% ipython --no-banner

In [1]: import numpy as np

In [2]: from numpy import linalg as LA

In [3]: np.set_printoptions(precision=4, suppress=True, linewidth=160)

In [4]: F = np.load("block6.npy")

In [5]: F
Out[5]: 
array([[ -2,  -1,   0,   1,   2,   3,   4,   5,   6,   7,   8,   9,  10,  11],
       [ 12,  13,  14,  15,  16,  17,  18,  19,  20,  21,  22,  23,  24,  25],
       [ 26,  27,  28,  29,  30,  31,  32,  33,  34,  35,  36,  37,  38,  39],
       [ 40,  41,  42,  43,  44,  45,  46,  47,  48,  49,  50,  51,  52,  53],
       [ 54,  55,  56,  57,  58,  59,  60,  61,  62,  63,  64,  65,  66,  67],
       [ 68,  69,  70,  71,  72,  73,  74,  75,  76,  77,  78,  79,  80,  81],
       [ 82,  83,  84,  85,  86,  87,  88,  89,  90,  91,  92,  93,  94,  95],
       [ 96,  97,  98,  99, 100, 101, 102, 103, 104, 105, 106, 107, 108, 109],
       [110, 111, 112, 113, 114, 115, 116, 117, 118, 119, 120, 121, 122, 123],
       [124, 125, 126, 127, 128, 129, 130, 131, 132, 133, 134, 135, 136, 137],
       [138, 139, 140, 141, 142, 143, 144, 145, 146, 147, 148, 149, 150, 151],
       [152, 153, 154, 155, 156, 157, 158, 159, 160, 161, 162, 163, 164, 165],
       [166, 167, 168, 169, 170, 171, 172, 173, 174, 175, 176, 177, 178, 179]])

In [6]: # null space of dimension 12

In [7]: U, s, VT = LA.svd(F)

In [8]: s.round(4) + 0
Out[8]: array([1388.1889,   27.6848,    0.    ,    0.    ,    0.    ,    0.    ,    0.    ,    0.    ,    0.    ,    0.    ,    0.    ,    0.    ,    0.    ])

In [9]: np.argmax(s[:-1] / (s[1:] + 1e-6)) + 1
Out[9]: np.int64(2)

In [10]: B = U[:, :2] @ np.diag(s[:2]) @ VT[:2]

In [11]: np.round(LA.norm(F - B) / LA.norm(F), 4)
Out[11]: np.float64(0.0)

In [12]: np.round(LA.norm(F - B, 2), 4), round(s[2], 4)
Out[12]: (np.float64(0.0), np.float64(0.0))

In [13]: t = np.radians(60)

In [14]: R = np.eye(14)

In [15]: R[3, 3] = R[0, 0] = np.cos(t)

In [16]: R[3, 0], R[0, 3] = -np.sin(t), np.sin(t)

In [17]: B = F @ R.T

In [18]: np.allclose(F @ F.T, B @ B.T)
Out[18]: True

In [19]: round(LA.det(R), 4), np.trace(R)
Out[19]: (np.float64(1.0), np.float64(13.0))

In [20]: np.round(LA.svd(F, compute_uv=False), 4) + 0, np.round(LA.svd(B, compute_uv=False), 4) + 0
Out[20]: 
(array([1388.1889,   27.6848,    0.    ,    0.    ,    0.    ,    0.    ,    0.    ,    0.    ,    0.    ,    0.    ,    0.    ,    0.    ,    0.    ]),
 array([1388.1889,   27.6848,    0.    ,    0.    ,    0.    ,    0.    ,    0.    ,    0.    ,    0.    ,    0.    ,    0.    ,    0.    ,    0.    ]))
